>>> import numpy as np
>>> import numpy.linalg as la
>>> np.set_printoptions(suppress=True, linewidth=120)
>>> def tidy(a):
...     return np.round(a, 2) + 0
... 
>>> W0 = np.load("mat.npy")
>>> W0
array([[3, 3, 3],
       [3, 6, 6],
       [3, 6, 9]])
>>> # symmetric, so the eigenvalues are real
>>> x0 = np.ones(3)
>>> for _ in range(3):
...     x0 = W0 @ x0
...     x0 /= la.norm(x0)
...     print(round(x0 @ W0 @ x0, 2))
... 
15.13
15.15
15.15
>>> tidy(la.eigvalsh(W0)[-1])
np.float64(15.15)
>>> t = np.radians(15)
>>> R = np.eye(3)
>>> R[0, 0] = R[1, 1] = np.cos(t)
>>> R[0, 1], R[1, 0] = -np.sin(t), np.sin(t)
>>> tidy(R)
array([[ 0.97, -0.26,  0.  ],
       [ 0.26,  0.97,  0.  ],
       [ 0.  ,  0.  ,  1.  ]])
>>> A2 = W0 @ R.T
>>> tidy(A2)
array([[2.12, 3.67, 3.  ],
       [1.34, 6.57, 6.  ],
       [1.34, 6.57, 9.  ]])
>>> np.allclose(W0 @ W0.T, A2 @ A2.T)
True
>>> tidy(la.svd(W0, compute_uv=False)), tidy(la.svd(A2, compute_uv=False))
(array([15.15,  1.93,  0.92]), array([15.15,  1.93,  0.92]))
>>> U, sigma = la.svd(W0)
Traceback (most recent call last):
  File "<python-input-19>", line 1, in <module>
    U, sigma = la.svd(W0)
    ^^^^^^^^
ValueError: too many values to unpack (expected 2)
>>> U, sigma, VT = la.svd(W0, full_matrices=False)
>>> tidy(np.sqrt((sigma ** 2).sum())), tidy(la.norm(W0))
(np.float64(15.3), np.float64(15.3))
>>> tidy(sigma / sigma[0])
array([1.  , 0.13, 0.06])
>>> tidy(sigma)
array([15.15,  1.93,  0.92])
>>> np.allclose(U * sigma @ VT, W0)
True
>>> np.abs(U[:, 0]).round(6).argmax()
np.int64(2)
>>> tidy(U.T @ U)
array([[1., 0., 0.],
       [0., 1., 0.],
       [0., 0., 1.]])
>>> tidy(np.cumsum(sigma ** 2) / np.sum(sigma ** 2))
array([0.98, 1.  , 1.  ])
>>> tidy(np.abs(VT[0]))
array([0.33, 0.59, 0.74])
>>> vals, V = la.eigvalsh(W0)
Traceback (most recent call last):
  File "<python-input-29>", line 1, in <module>
    vals, V = la.eigvalsh(W0)
    ^^^^^^^
ValueError: too many values to unpack (expected 2)
>>> vals, V = la.eigh(W0)
>>> tidy(vals.sum()), np.trace(W0)
(np.float64(18.0), np.int64(18))
>>> tidy(vals)
array([ 0.92,  1.93, 15.15])
>>> (vals > 1e-8).sum(), (vals < -1e-8).sum()
(np.int64(3), np.int64(0))
>>> tidy(la.svd(W0, compute_uv=False))
array([15.15,  1.93,  0.92])
>>> np.abs(V[:, -1]).round(6).argmax()
np.int64(2)
>>> tidy(la.eigvalsh(W0 + 5 * np.eye(3)))
array([ 5.92,  6.93, 20.15])
>>> F = np.load("arr.npy")
>>> F
array([[ 2.2 ,  9.53,  2.23,  6.6 ,  6.84],
       [-0.2 ,  9.15,  3.07,  7.11,  6.87],
       [ 1.7 ,  9.09,  2.39,  6.09,  7.02],
       [ 2.2 ,  7.91,  5.08,  6.07,  7.19],
       [ 0.4 ,  8.74,  2.74,  6.56,  5.78],
       [-1.08,  8.25,  3.49,  5.04,  5.33],
       [ 0.28, 10.08,  4.6 ,  5.62,  7.26],
       [ 1.51,  9.34,  2.48,  5.29,  6.52],
       [-1.3 ,  8.17,  2.23,  4.32,  7.24],
       [-0.11,  8.24,  2.36,  4.6 ,  6.61],
       [ 0.8 ,  8.24,  2.23,  3.8 ,  6.68],
       [-1.86,  7.9 ,  4.17,  5.13,  4.92],
       [ 0.66,  9.3 ,  3.36,  6.39,  6.59],
       [ 0.7 , 10.23,  2.15,  5.82,  5.07],
       [ 2.13,  8.61,  4.07,  5.98,  6.34],
       [-0.75,  9.04,  3.16,  4.33,  6.07],
       [-0.6 ,  8.2 ,  3.84,  6.71,  6.77],
       [-0.27, 10.27,  2.11,  5.95,  5.3 ],
       [ 0.01,  9.49,  3.95,  5.65,  6.25],
       [ 0.49,  8.98,  3.54,  6.49,  6.06],
       [ 1.27, 10.09,  2.87,  6.12,  5.24],
       [ 0.13,  9.39,  3.04,  6.72,  6.69],
       [-1.21,  8.05,  3.73,  7.05,  5.65],
       [-1.13,  9.62,  2.88,  7.21,  5.14],
       [ 0.95,  9.5 ,  3.84,  7.38,  6.34]])
>>> x0 = np.array([-1, 1, -1, 2, -2])
>>> y = F @ x0
>>> tidy(la.lstsq(F, y)[0])
array([-1.,  1., -1.,  2., -2.])
>>> try:
...     la.solve(F, y)
... except la.LinAlgError as e:
...     print(e)
... 
Last 2 dimensions of the array must be square
>>> rng = np.random.default_rng(231708)
>>> y = y + 0.05 * rng.normal(size=25)
>>> tidy(y)
array([ 4.66,  6.75,  3.25, -1.72,  7.1 ,  5.28,  1.92,  2.87,  1.41,  1.96, -0.58,  6.04,  4.86,  8.93,  1.67,  3.08,
        4.81,  9.78,  4.27,  5.78,  7.67,  6.29,  8.44, 12.01,  6.8 ])
>>> c, *_ = la.lstsq(F, y)
>>> tidy(c)
array([-1.01,  1.  , -1.03,  2.02, -2.  ])
>>> tidy(F.T @ (y - F @ c))
array([0., 0., 0., 0., 0.])
>>> A2 = np.c_[F[:, :4] @ np.array([[2, 2, 1, 1], [0, 3, 3, 1], [0, 0, 0, 1], [2, 1, 2, 2]]), np.array([-5, 1, 4, 3, 0, 5, 2, 3, -5, 2, 5, -2, -3, -2, 4, 1, -3, 3, -2, -1, -5, 0, -5, -5, 3])]
>>> tidy(A2)
array([[17.6 , 39.59, 43.99, 27.16, -5.  ],
       [13.82, 34.16, 41.47, 26.24,  1.  ],
       [15.58, 36.76, 41.15, 25.36,  4.  ],
       [16.54, 34.2 , 38.07, 27.33,  3.  ],
       [13.92, 33.58, 39.74, 25.  ,  0.  ],
       [ 7.92, 27.63, 33.75, 20.74,  5.  ],
       [11.8 , 36.42, 41.76, 26.2 ,  2.  ],
       [13.6 , 36.33, 40.11, 23.91,  3.  ],
       [ 6.04, 26.23, 31.85, 17.74, -5.  ],
       [ 8.98, 29.1 , 33.81, 19.69,  2.  ],
       [ 9.2 , 30.12, 33.12, 18.87,  5.  ],
       [ 6.54, 25.11, 32.1 , 20.47, -2.  ],
       [14.1 , 35.61, 41.34, 26.1 , -3.  ],
       [13.04, 37.91, 43.03, 24.72, -2.  ],
       [16.22, 36.07, 39.92, 26.77,  4.  ],
       [ 7.16, 29.95, 35.03, 20.11,  1.  ],
       [12.22, 30.11, 37.42, 24.86, -3.  ],
       [11.36, 36.22, 42.44, 24.01,  3.  ],
       [11.32, 34.14, 39.78, 24.75, -2.  ],
       [13.96, 34.41, 40.41, 25.99, -1.  ],
       [14.78, 38.93, 43.78, 26.47, -5.  ],
       [13.7 , 35.15, 41.74, 26.  ,  0.  ],
       [11.68, 28.78, 37.04, 24.67, -5.  ],
       [12.16, 33.81, 42.15, 25.79, -5.  ],
       [16.66, 37.78, 44.21, 29.05,  3.  ]])
>>> tidy(la.norm(A2 - F @ la.lstsq(F, A2)[0], axis=0))
array([ 0.  ,  0.  ,  0.  ,  0.  , 14.51])
>>> tidy(la.norm(la.qr(F)[0].T @ A2, axis=0) ** 2 / ((A2 ** 2).sum(axis=0) + 1e-12))
array([1.  , 1.  , 1.  , 1.  , 0.26])
